% ipython --no-banner

In [1]: import numpy as np

In [2]: np.set_printoptions(suppress=True, linewidth=140)

In [3]: def rd(a):
   ...:     return np.round(a, 3) + 0
   ...: 

In [4]: M = np.load("test8.npy")

In [5]: M
Out[5]: 
array([[0, 0, 0, 0, 1],
       [1, 0, 0, 0, 0],
       [0, 0, 1, 0, 0],
       [0, 1, 0, 0, 0],
       [0, 0, 0, 1, 0]])

In [6]: # 2 groups of indices that never mix

In [7]: rng = np.random.default_rng(175)

In [8]: lab = rng.permutation(5)

In [9]: lab
Out[9]: array([1, 3, 2, 0, 4])

In [10]: out = M[lab][:, lab]

In [11]: rd(np.linalg.det(out)), rd(np.linalg.det(M[lab]))
Out[11]: (np.float64(-1.0), np.float64(-1.0))

In [12]: np.allclose(out, M)
Out[12]: False

In [13]: def softmax(z):
    ...:     e = np.exp(z - z.max(axis=-1, keepdims=True))
    ...:     return e / e.sum(axis=-1, keepdims=True)
    ...: 

In [14]: rd(softmax(M[3]))
Out[14]: array([0.149, 0.405, 0.149, 0.149, 0.149])

In [15]: rd(softmax(M[3] + -3))
Out[15]: array([0.149, 0.405, 0.149, 0.149, 0.149])

In [16]: scores = M @ M.T / np.sqrt(5)

In [17]: softmax(scores).round(6).argmax(axis=1)
Out[17]: array([0, 1, 2, 3, 4])

In [18]: rd(softmax(scores + np.triu(np.full(scores.shape, -np.inf), 1)))
Out[18]: 
array([[1.   , 0.   , 0.   , 0.   , 0.   ],
       [0.39 , 0.61 , 0.   , 0.   , 0.   ],
       [0.281, 0.281, 0.439, 0.   , 0.   ],
       [0.219, 0.219, 0.219, 0.343, 0.   ],
       [0.18 , 0.18 , 0.18 , 0.18 , 0.281]])

In [19]: vec = np.array([1, -2, 3, 1, 1])

In [20]: y = M @ vec

In [21]: y
Out[21]: array([ 1,  1,  3, -2,  1])

In [22]: rd(np.linalg.solve(M, -3 * y))
Out[22]: array([-3.,  6., -9., -3., -3.])
